$ python -q
>>> import numpy as np
>>> np.set_printoptions(precision=3, suppress=True, linewidth=200, sign=" ")
>>> F = np.load("test5.npy")
>>> print(F)
[[-0.207 -0.198  0.018  0.277  0.439]
 [ 4.942  0.852  3.6    5.16   3.151]
 [-4.18  -1.247 -2.669 -4.243 -2.904]
 [-4.585 -1.155 -3.099 -5.321 -3.39 ]
 [-0.164  0.204 -0.047  0.268  0.455]
 [ 5.874  1.562  4.285  7.298  4.672]
 [-2.055 -0.698 -1.806 -3.422 -2.417]
 [ 2.713  1.096  1.797  3.015  1.874]
 [ 4.893  0.707  3.723  5.383  3.47 ]
 [ 3.545  0.879  2.888  4.664  2.436]
 [-0.188 -0.534 -0.063 -0.003  0.025]
 [ 7.574  1.894  6.019  9.842  5.675]]
>>> M2 = np.c_[F[:, :2] @ np.array([[-9, 6], [-3, -9]]), np.array([0, -2, 1, 2, -1, 1, 2, 0, 3, 2, -2, -2])]
>>> print(M2)
[[  2.457   0.54    0.   ]
 [-47.034  21.984  -2.   ]
 [ 41.361 -13.857   1.   ]
 [ 44.73  -17.115   2.   ]
 [  0.864  -2.82   -1.   ]
 [-57.552  21.186   1.   ]
 [ 20.589  -6.048   2.   ]
 [-27.705   6.414   0.   ]
 [-46.158  22.995   3.   ]
 [-34.542  13.359   2.   ]
 [  3.294   3.678  -2.   ]
 [-73.848  28.398  -2.   ]]
>>> print(np.linalg.matrix_rank(M2))
3
>>> print(np.round(np.linalg.norm(M2 - F @ np.linalg.lstsq(F, M2)[0], axis=0), 3) + 0)
[ 0.     0.     5.371]
>>> print(np.round(np.linalg.lstsq(F, M2[:, 0])[0], 3) + 0)
[-9. -3.  0.  0.  0.]
>>> print(np.linalg.norm(np.linalg.qr(F)[0].T @ M2, axis=0) ** 2 / ((M2 ** 2).sum(axis=0) + 1e-12))
[ 1.     1.     0.199]
>>> print(np.linalg.matrix_rank(np.c_[F, M2]))
6
>>> Xc = (M2 - M2.mean(axis=0)) / M2.std(axis=0)
>>> print(np.argwhere(np.abs(Xc) > 2))
[]
>>> coef = np.linalg.lstsq(np.delete(Xc, 2, axis=1), Xc[:, 2])[0]
>>> print(np.round(1 - np.var(Xc[:, 2] - np.delete(Xc, 2, axis=1) @ coef), 3))
0.069
>>> z = F[:, 2] > np.median(F[:, 2])
>>> r0 = F[z].mean(axis=0) - F[~z].mean(axis=0)
>>> print(z.astype(int))
[ 0  1  0  0  0  1  0  1  1  1  0  1]
>>> O, V = np.linalg.qr(F[:, :3])[0], np.linalg.qr(F[:, 3:])[0]
>>> sig = np.linalg.svd(O.T @ V, compute_uv=False)
>>> print((sig > 0.9).sum())
1
>>> print(np.round(np.linalg.norm(O @ O.T - V @ V.T, 2), 3))
1.0
>>> K = np.loadtxt("dump.csv", delimiter=",")
>>> print(K)
[[ 0.301  0.019  0.213 -0.058 -0.007 -0.111  0.326 -0.206]
 [ 0.019  0.426  0.035  0.073 -0.268  0.253  0.227  0.225]
 [ 0.213  0.035  0.203  0.009  0.161  0.038  0.28  -0.096]
 [-0.058  0.073  0.009  0.068  0.12   0.163  0.009  0.117]
 [-0.007 -0.268  0.161  0.12   0.809  0.205 -0.003 -0.011]
 [-0.111  0.253  0.038  0.163  0.205  0.409  0.083  0.297]
 [ 0.326  0.227  0.28   0.009 -0.003  0.083  0.483 -0.08 ]
 [-0.206  0.225 -0.096  0.117 -0.011  0.297 -0.08   0.301]]
>>> print([round(float(x), 3) for x in np.linalg.svd(K, compute_uv=False)[:3]])
[1.0, 1.0, 1.0]
>>> print(round(float(np.linalg.norm(K, 2) / np.linalg.norm(K)), 3))
0.577
>>> print(np.linalg.cond(K) > 100)
True
>>> rng = np.random.default_rng(74708)
>>> z = rng.permutation(8)
>>> print(z)
[ 0  5  7  3  4  1  2  6]
>>> M2 = K[z][:, z]
>>> print(np.round(np.trace(M2), 3))
3.0
>>> print(np.diag(M2))
[ 0.301  0.409  0.301  0.068  0.809  0.426  0.203  0.483]
>>> print(np.allclose(M2, K))
False
